% ipython --no-banner

In [1]: import numpy as np

In [2]: from numpy import linalg as LA

In [3]: np.set_printoptions(precision=4, suppress=True, linewidth=160)

In [4]: feats = np.load("layer11.npy")

In [5]: feats
Out[5]: 
array([[ -7,  -8,   1,   5],
       [  3,   3,   5,  -2],
       [ -2,   1, -37,   3],
       [  6,   8,  -8,  15]])

In [6]: feats.reshape(2, -1)
Out[6]: 
array([[ -7,  -8,   1,   5,   3,   3,   5,  -2],
       [ -2,   1, -37,   3,   6,   8,  -8,  15]])

In [7]: feats.reshape(-1, 2)
Out[7]: 
array([[ -7,  -8],
       [  1,   5],
       [  3,   3],
       [  5,  -2],
       [ -2,   1],
       [-37,   3],
       [  6,   8],
       [ -8,  15]])

In [8]: T = feats.reshape(4, 2, -1)

In [9]: T[:, 0]
Out[9]: 
array([[-7, -8],
       [ 3,  3],
       [-2,  1],
       [ 6,  8]])

In [10]: np.swapaxes(T, 1, 2)[0]
Out[10]: 
array([[-7,  1],
       [-8,  5]])

In [11]: T.transpose(1, 0, 2)
Out[11]: 
array([[[ -7,  -8],
        [  3,   3],
        [ -2,   1],
        [  6,   8]],

       [[  1,   5],
        [  5,  -2],
        [-37,   3],
        [ -8,  15]]])

In [12]: LA.matrix_rank(feats, rtol=0.1)
Out[12]: np.int64(3)

In [13]: [round(float(x), 4) for x in LA.svd(feats, compute_uv=False)[:3]]
Out[13]: [38.8894, 17.2792, 12.1261]

In [14]: np.round(LA.norm(feats, 2) / LA.norm(feats), 4)
Out[14]: np.float64(0.8789)

In [15]: proj = np.triu(np.array([[-2, 0, 0, 3], [0, -1, -2, -1], [-2, 2, 0, -1], [-2, -3, -1, -1]]), 1) + np.eye(4)

In [16]: M2 = proj @ feats @ LA.inv(proj)

In [17]: LA.matrix_rank(M2)
Out[17]: np.int64(4)

In [18]: M2
Out[18]: 
array([[ 11.,  16.,   9.,  42.],
       [  1.,  -7.,  73.,  40.],
       [ -8.,  -7., -43., -38.],
       [  6.,   8.,   8.,  13.]])

In [19]: round(LA.det(M2), 4)
Out[19]: np.float64(197.0)

In [20]: np.kron(np.eye(2, dtype=int), M2)
Out[20]: 
array([[ 11.,  16.,   9.,  42.,   0.,   0.,   0.,   0.],
       [  1.,  -7.,  73.,  40.,   0.,  -0.,   0.,   0.],
       [ -8.,  -7., -43., -38.,  -0.,  -0.,  -0.,  -0.],
       [  6.,   8.,   8.,  13.,   0.,   0.,   0.,   0.],
       [  0.,   0.,   0.,   0.,  11.,  16.,   9.,  42.],
       [  0.,  -0.,   0.,   0.,   1.,  -7.,  73.,  40.],
       [ -0.,  -0.,  -0.,  -0.,  -8.,  -7., -43., -38.],
       [  0.,   0.,   0.,   0.,   6.,   8.,   8.,  13.]])

In [21]: round(LA.det(M2[::-1]), 4)
Out[21]: np.float64(197.0)

In [22]: round(LA.det(2 * M2), 4), round(float(LA.det(M2)), 4)
Out[22]: (np.float64(3152.0), 197.0)

In [23]: round(float(LA.eigvals(M2).sum().real), 4)
Out[23]: -26.0

In [24]: LA.eigvals(M2)
Out[24]: array([-36.3672,  15.5032,  -5.2031,   0.0672])

In [25]: data = np.load("a.npy")

In [26]: data
Out[26]: 
array([[ 0., -2.,  0.],
       [-2., -2., -2.],
       [ 0., -2.,  0.]])

In [27]: M2 = np.array([[2, 1, 0], [-1, -2, 0]])

In [28]: Z = np.kron(M2, data)

In [29]: LA.matrix_rank(Z)
Out[29]: np.int64(4)

In [30]: Z
Out[30]: 
array([[ 0., -4.,  0.,  0., -2.,  0.,  0., -0.,  0.],
       [-4., -4., -4., -2., -2., -2., -0., -0., -0.],
       [ 0., -4.,  0.,  0., -2.,  0.,  0., -0.,  0.],
       [-0.,  2., -0., -0.,  4., -0.,  0., -0.,  0.],
       [ 2.,  2.,  2.,  4.,  4.,  4., -0., -0., -0.],
       [-0.,  2., -0., -0.,  4., -0.,  0., -0.,  0.]])

In [31]: x = np.array([-2, 6, -7])

In [32]: h1 = np.maximum(data @ x, 0)

In [33]: np.flatnonzero(h1 > 1e-9)
Out[33]: array([1])

In [34]: np.maximum(data @ (3 * x), 0)
Out[34]: array([ 0., 18.,  0.])

In [35]: np.maximum(data @ x, 0) - np.maximum(-data @ x, 0)
Out[35]: array([-12.,   6., -12.])

In [36]: LA.norm(data, axis=0)
Out[36]: array([2.    , 3.4641, 2.    ])

In [37]: LA.norm(data, axis=1).argmax()
Out[37]: np.int64(1)

In [38]: np.round(LA.norm(data, "nuc"), 4)
Out[38]: np.float64(6.0)

In [39]: round(LA.norm(data[1] - data[2]), 4)
Out[39]: np.float64(2.8284)

In [40]: round(LA.norm(data) ** 2 / LA.norm(data, 2) ** 2, 4)
Out[40]: np.float64(1.25)

In [41]: F = np.load("block8.npy")

In [42]: F
Out[42]: 
array([[0, 0, 1],
       [0, 0, 0],
       [1, 0, 0]])

In [43]: r = LA.matrix_rank(F)

In [44]: r
Out[44]: np.int64(2)

In [45]: null = LA.svd(F)[2][r:].T

In [46]: null @ null.T
Out[46]: 
array([[0., 0., 0.],
       [0., 1., 0.],
       [0., 0., 0.]])

In [47]: np.allclose(F @ null, 0)
Out[47]: True

In [48]: [int(LA.matrix_rank(np.delete(F, i, axis=0))) for i in range(3)]
Out[48]: [1, 2, 1]

In [49]: null.shape
Out[49]: (3, 1)

In [50]: [int(LA.matrix_rank(F[:, :j + 1])) for j in range(3)]
Out[50]: [1, 1, 2]

In [51]: F @ null
Out[51]: 
array([[0.],
       [0.],
       [0.]])

In [52]: F.sum(axis=0)
Out[52]: array([1, 0, 1])

In [53]: np.argwhere(np.triu(F))
Out[53]: array([[0, 2]])

In [54]: L = np.diag(F.sum(axis=1)) - F

In [55]: LA.matrix_rank(L)
Out[55]: np.int64(1)

In [56]: LA.eigvalsh(L)
Out[56]: array([0., 0., 2.])

In [57]: (LA.eigvalsh(L) < 1e-8).sum()
Out[57]: np.int64(2)

In [58]: round(LA.det(L[1:, 1:]))
Out[58]: 0

In [59]: m1 = np.loadtxt("mat.csv", delimiter=",")

In [60]: m1
Out[60]: 
array([[  4.,  -2.,   0.,   2.],
       [ 13.,  -8.,   3.,   7.],
       [ 20., -14.,   8.,   8.],
       [  9.,  -6.,   3.,   5.]])

In [61]: Uu, sigma, Vh = LA.svd(m1)

In [62]: vecs = Vh[:(sigma > 1e-8).sum()]

In [63]: rng = np.random.default_rng(7957)

In [64]: x = m1[3] + 4 * m1[0] + rng.integers(2) * np.eye(4)[3]

In [65]: x
Out[65]: array([ 25., -14.,   3.,  13.])

In [66]: np.round(LA.norm(x - vecs.T @ vecs @ x), 4)
Out[66]: np.float64(0.0)

In [67]: LA.matrix_rank(np.vstack([m1, x]))
Out[67]: np.int64(3)

In [68]: np.allclose(vecs.T @ vecs @ x, x)
Out[68]: True

In [69]: r = LA.matrix_rank(m1)

In [70]: r
Out[70]: np.int64(3)

In [71]: null = LA.svd(m1)[2][r:].T

In [72]: np.round(null[:, 0] / null[np.abs(null[:, 0]).round(6).argmax(), 0], 4) + 0
Out[72]: array([0.5, 1. , 0.5, 0. ])

In [73]: [int(LA.matrix_rank(m1[:, :j + 1])) for j in range(4)]
Out[73]: [1, 2, 2, 3]

In [74]: [int(LA.matrix_rank(np.delete(m1, i, axis=0))) for i in range(4)]
Out[74]: [3, 3, 2, 3]

In [75]: np.allclose(m1 @ null, 0)
Out[75]: True

In [76]: LA.matrix_rank(m1.T @ m1), LA.matrix_rank(m1 @ m1.T)
Out[76]: (np.int64(3), np.int64(3))

In [77]: null.shape
Out[77]: (4, 1)

In [78]: C2 = m1.T @ m1

In [79]: np.round(LA.eigvalsh(C2)[::-1], 4) + 0
Out[79]: array([1180.7739,    8.5095,    0.7166,    0.    ])

In [80]: LA.matrix_rank(C2)
Out[80]: np.int64(3)

In [81]: round(float(LA.norm(m1[0] - m1[3])), 4)
Out[81]: 7.6811

In [82]: LA.norm(m1, axis=1)
Out[82]: array([ 4.899 , 17.0587, 26.9072, 12.2882])

In [83]: m1[0] @ m1[3]
Out[83]: np.float64(58.0)

In [84]: round(LA.norm(m1[0], 1), 4), np.round(LA.norm(m1[0], np.inf), 4)
Out[84]: (np.float64(8.0), np.float64(4.0))

In [85]: LA.norm(m1, axis=0)
Out[85]: array([25.807 , 17.3205,  9.0554, 11.9164])

In [86]: np.round(LA.norm(m1, 1), 4), round(LA.norm(m1, np.inf), 4)
Out[86]: (np.float64(46.0), np.float64(50.0))

In [87]: Uu, sigma, Vh = LA.svd(m1, full_matrices=False)

In [88]: (sigma > 1e-8).sum()
Out[88]: np.int64(3)

In [89]: np.round(Vh @ Vh.T, 4) + 0
Out[89]: 
array([[1., 0., 0., 0.],
       [0., 1., 0., 0.],
       [0., 0., 1., 0.],
       [0., 0., 0., 1.]])

In [90]: np.round(sigma / sigma[0], 4) + 0
Out[90]: array([1.    , 0.0849, 0.0246, 0.    ])

In [91]: np.cumsum(sigma ** 2) / np.sum(sigma ** 2)
Out[91]: array([0.9922, 0.9994, 1.    , 1.    ])

In [92]: z = rng.integers(0, 2, 3)

In [93]: X = (z[:, None] == z) * -1 + np.eye(3)

In [94]: X
Out[94]: 
array([[ 0.,  0.,  0.],
       [ 0.,  0., -1.],
       [ 0., -1.,  0.]])

In [95]: # splits into 2 blocks

In [96]: proj = np.triu(np.array([[7, -8, -5], [-9, 1, 2], [8, -8, -2]]), 1) + np.eye(3)

In [97]: M2 = proj @ X @ LA.inv(proj)

In [98]: LA.matrix_rank(M2)
Out[98]: np.int64(2)

In [99]: np.round(LA.det(M2), 4)
Out[99]: np.float64(0.0)

In [100]: np.poly(M2)
Out[100]: array([ 1.,  0., -1.,  0.])

In [101]: M2
Out[101]: 
array([[ 0.,  5., -2.],
       [ 0., -2.,  3.],
       [ 0., -1.,  2.]])

In [102]: np.round(LA.norm(M2), 4)
Out[102]: np.float64(6.8557)

In [103]: np.abs(M2).max()
Out[103]: np.float64(5.0)

In [104]: LA.rank(M2)
---------------------------------------------------------------------------
AttributeError                            Traceback (most recent call last)
Cell In[104], line 1
----> 1 LA.rank(M2)

AttributeError: module 'numpy.linalg' has no attribute 'rank'

In [105]: M2.sum(axis=1)
Out[105]: array([3., 1., 1.])

In [106]: J = np.load("data.npy")

In [107]: J
Out[107]: 
array([[-17.4801,  -3.6358,   9.0126],
       [-12.4484,   1.1198,  15.6136],
       [  1.2456,   7.9105,  18.3268],
       [-17.4541,  -8.89  ,  -4.0401],
       [ 11.4627,  -1.8026, -16.2898],
       [-13.1289,   0.6194,  15.0748],
       [ 13.8991,   9.9643,  10.3696],
       [ -4.095 ,  -8.7642, -17.5049],
       [ 18.5288,   7.5134,  -0.4808],
       [-15.7519,  -9.6461,  -7.6701],
       [ -3.9285,  -8.7193, -17.5653],
       [  8.5922,   9.7151,  15.2247],
       [  2.6308,  -6.4656, -18.7423],
       [  5.016 ,  -5.4116, -18.5891],
       [ 18.5066,   5.6645,  -5.0416],
       [-11.6816,   1.6549,  16.1494],
       [-16.8389,  -2.8008,  10.4215],
       [-17.7561,  -4.0524,   8.2644],
       [ -5.8628,   5.0052,  18.4547],
       [-10.43  ,  -9.9351, -13.8748],
       [ -7.9993,   3.8974,  17.9115],
       [-18.2393,  -8.1044,  -1.2828],
       [-17.403 ,  -3.5268,   9.2032],
       [  2.523 ,  -6.5102, -18.7417],
       [ 15.4029,   1.2875, -12.6923],
       [  9.7529,   9.8674,  14.4053]])

In [108]: # rows and columns are dependent

In [109]: round(LA.norm(J[8] - J[18]), 4)
Out[109]: np.float64(30.9806)

In [110]: LA.norm(J, axis=1).argmax()
Out[110]: np.int64(15)

In [111]: round(LA.norm(J, 1), 4), round(float(LA.norm(J, np.inf)), 4)
Out[111]: (np.float64(330.9476), 34.2398)

In [112]: round(LA.norm(J, 2), 4)
Out[112]: np.float64(77.174)

In [113]: LA.norm(J, axis=1)
Out[113]: array([20., 20., 20., 20., 20., 20., 20., 20., 20., 20., 20., 20., 20., 20., 20., 20., 20., 20., 20., 20., 20., 20., 20., 20., 20., 20.])

In [114]: round(LA.norm(J, "nuc"), 4)
Out[114]: np.float64(143.8386)

In [115]: LA.norm(J, axis=0)
Out[115]: array([65.2105, 33.8286, 70.7335])
